>>> import numpy as np
>>> from numpy import linalg as LA
>>> np.set_printoptions(precision=3, suppress=True, linewidth=120)
>>> K = np.loadtxt("sample6.csv", delimiter=",")
>>> K
array([[0.5  , 0.   , 0.   , 0.   , 0.   , 0.5  ],
       [0.   , 0.5  , 0.   , 0.   , 0.   , 0.5  ],
       [0.   , 0.2  , 0.4  , 0.2  , 0.2  , 0.   ],
       [0.   , 0.   , 0.   , 1.   , 0.   , 0.   ],
       [0.333, 0.   , 0.   , 0.333, 0.333, 0.   ],
       [0.333, 0.   , 0.   , 0.333, 0.   , 0.333]])
>>> Uu, sigma, Vt = LA.svd(K)
>>> sigma.round(3) + 0
array([1.192, 0.923, 0.609, 0.486, 0.255, 0.   ])
>>> Y = Uu[:, :5] @ np.diag(sigma[:5]) @ Vt[:5]
>>> round(LA.norm(K - Y) / LA.norm(K), 3)
np.float64(0.0)
>>> LA.matrix_rank(Y)
np.int64(5)
>>> LA.matrix_rank(K, rtol=0.05)
np.int64(5)
>>> Y = K / np.sqrt((K ** 2).mean(axis=1, keepdims=True))
>>> LA.matrix_rank(Y) == LA.matrix_rank(K)
np.True_
>>> Y[3]
array([0.   , 0.   , 0.   , 2.449, 0.   , 0.   ])
>>> LA.matrix_rank(K - K.mean(axis=1, keepdims=True))
np.int64(4)
>>> np.round(np.trace(LA.pinv(K) @ K), 3)
np.float64(5.0)
>>> np.abs(np.diag(LA.qr(K)[1])) > 1e-9
array([ True,  True,  True,  True,  True, False])
>>> np.round(K @ LA.pinv(K) @ K, 3) + 0
array([[0.5  , 0.   , 0.   , 0.   , 0.   , 0.5  ],
       [0.   , 0.5  , 0.   , 0.   , 0.   , 0.5  ],
       [0.   , 0.2  , 0.4  , 0.2  , 0.2  , 0.   ],
       [0.   , 0.   , 0.   , 1.   , 0.   , 0.   ],
       [0.333, 0.   , 0.   , 0.333, 0.333, 0.   ],
       [0.333, 0.   , 0.   , 0.333, 0.   , 0.333]])
>>> mat = np.array([[3, 2, 2], [2, 1, 1], [1, 2, 1], [1, 0, 3], [1, 3, 2], [1, 0, 1]])
>>> rng = np.random.default_rng(48559)
>>> idx = rng.permutation(3)
>>> Y = mat[:, idx] * rng.choice([-1, 1], 3)
>>> Y
array([[-2, -2, -3],
       [-1, -1, -2],
       [-1, -2, -1],
       [-3,  0, -1],
       [-2, -3, -1],
       [-1,  0, -1]])
>>> Uu, _, Vt = LA.svd(mat.T @ Y)
>>> np.round(LA.lstsq(mat, Y)[0], 3) + 0
array([[ 0.,  0., -1.],
       [ 0., -1.,  0.],
       [-1.,  0.,  0.]])
>>> idx
array([2, 1, 0])
>>> np.round(Uu @ Vt, 3) + 0
array([[ 0.,  0., -1.],
       [ 0., -1.,  0.],
       [-1.,  0.,  0.]])
>>> O, vecs = LA.qr(Y[:, :1])[0], LA.qr(Y[:, 1:])[0]
>>> sigma = LA.svd(O.T @ vecs, compute_uv=False)
>>> np.degrees(np.arccos(sigma.clip(0, 1)))
array([34.678])
>>> (sigma > 0.9).sum()
np.int64(0)
>>> sigma
array([0.822])
>>> T = np.stack([mat, 5 * mat, mat[::-1]])
>>> T.shape
(3, 6, 3)
>>> np.einsum("bij,cij->bc", T, T)
array([[  55,  275,   32],
       [ 275, 1375,  160],
       [  32,  160,   55]])
>>> E = np.load("case12.npy")
>>> E
array([[0.474, 0.474, 0.158],
       [0.474, 0.474, 0.158],
       [0.158, 0.158, 0.053]])
>>> ev, vecs = LA.eigh(E)
>>> x0 = np.array([-4, -1, -5])
>>> np.round(LA.eigvalsh(E[1:, 1:]), 3) + 0
array([0.   , 0.526])
>>> round(np.abs(E).sum(axis=1).max(), 3), np.abs(ev).max()
(np.float64(1.105), np.float64(1.0))
>>> r = LA.matrix_rank(E)
>>> r
np.int64(1)
>>> null = LA.svd(E)[2][r:].T
>>> LA.matrix_rank(E.T @ E), LA.matrix_rank(E @ E.T)
(np.int64(1), np.int64(1))
>>> [int(LA.matrix_rank(E[:i])) for i in range(1, len(E) + 1)]
[1, 1, 1]
>>> np.round(E @ null, 3) + 0
array([[0., 0.],
       [0., 0.],
       [0., 0.]])
>>> null.shape
(3, 2)
>>> [int(LA.matrix_rank(np.delete(E, i, axis=0))) for i in range(3)]
[1, 1, 1]
>>> np.allclose(E @ null, 0)
True
>>> null @ null.T
array([[ 0.526, -0.474, -0.158],
       [-0.474,  0.526, -0.158],
       [-0.158, -0.158,  0.947]])
>>> A = np.load("run6.npy")
>>> A
array([[-1.,  1.,  0.,  0.,  0.,  0.],
       [ 0., -1.,  1.,  0.,  0.,  0.],
       [ 0.,  0., -1.,  1.,  0.,  0.],
       [ 0.,  0.,  0., -1.,  1.,  0.],
       [ 0.,  0.,  0.,  0., -1.,  1.],
       [ 0.,  0.,  0.,  0.,  0., -1.]])
>>> x0 = np.array([2, 3, 2, -2, 2, 2])
>>> h1 = np.maximum(A @ x0, 0)
>>> A.T @ h1
array([-1.,  1.,  0., -4.,  4.,  0.])
>>> np.maximum(A @ x0, 0) - np.maximum(-A @ x0, 0)
array([ 1., -1., -4.,  4.,  0., -2.])
>>> A * (h1 > 1e-9)[:, None]
array([[-1.,  1.,  0.,  0.,  0.,  0.],
       [ 0., -0.,  0.,  0.,  0.,  0.],
       [ 0.,  0., -0.,  0.,  0.,  0.],
       [ 0.,  0.,  0., -1.,  1.,  0.],
       [ 0.,  0.,  0.,  0., -0.,  0.],
       [ 0.,  0.,  0.,  0.,  0., -0.]])
>>> h1
array([1., 0., 0., 4., 0., 0.])
>>> np.flatnonzero(h1 > 1e-9)
array([0, 3])
>>> np.maximum(A @ (3 * x0), 0)
array([ 3.,  0.,  0., 12.,  0.,  0.])
>>> r = LA.matrix_rank(K)
>>> r
np.int64(5)
>>> null = LA.svd(K)[2][r:].T
>>> np.round(null[:, 0] / null[np.abs(null[:, 0]).round(6).argmax(), 0], 3) + 0
array([ 1.,  1.,  0.,  0., -1., -1.])
>>> np.round(null @ null.T, 3) + 0
array([[ 0.25,  0.25,  0.  ,  0.  , -0.25, -0.25],
       [ 0.25,  0.25,  0.  ,  0.  , -0.25, -0.25],
       [ 0.  ,  0.  ,  0.  ,  0.  ,  0.  ,  0.  ],
       [ 0.  ,  0.  ,  0.  ,  0.  ,  0.  ,  0.  ],
       [-0.25, -0.25,  0.  ,  0.  ,  0.25,  0.25],
       [-0.25, -0.25,  0.  ,  0.  ,  0.25,  0.25]])
>>> LA.matrix_rank(K.T @ K), LA.matrix_rank(K @ K.T)
(np.int64(5), np.int64(5))
>>> null.shape
(6, 1)
>>> [int(LA.matrix_rank(K[:, :j + 1])) for j in range(6)]
[1, 2, 3, 4, 5, 5]
>>> x0 = np.array([5, 4, 5, -1, 4, -2])
>>> rhs = A @ x0
>>> rhs
array([-1.,  1., -6.,  5., -6.,  2.])
>>> LA.solve(A.T, A[2])
array([-0., -0.,  1., -0., -0., -0.])
>>> LA.solve(A, rhs + A[:, 5])
array([ 5.,  4.,  5., -1.,  4., -1.])
>>> idx = rng.permutation(6)
>>> idx
array([2, 4, 3, 1, 0, 5])
>>> Y = A[idx][:, idx]
>>> np.trace(Y)
np.float64(-6.0)
>>> np.diag(Y)
array([-1., -1., -1., -1., -1., -1.])
>>> np.allclose(Y, A)
False
>>> F = np.minimum.outer(np.arange(1, 6), np.arange(1, 6)) * 3
>>> F
array([[ 3,  3,  3,  3,  3],
       [ 3,  6,  6,  6,  6],
       [ 3,  6,  9,  9,  9],
       [ 3,  6,  9, 12, 12],
       [ 3,  6,  9, 12, 15]])
>>> round(LA.det(F.T), 3)
np.float64(243.0)
>>> np.round(LA.eigvals(F).sum().real, 3)
np.float64(45.0)
>>> round(float(LA.det(F[::-1])), 3)
243.0
>>> LA.eigvals(F)
array([37.031,  4.346,  1.749,  1.06 ,  0.815])
>>> np.poly(F)
array([   1.,  -45.,  315., -756.,  729., -243.])
>>> np.round(LA.det(2 * F), 3), round(LA.det(F), 3)
(np.float64(7776.0), np.float64(243.0))
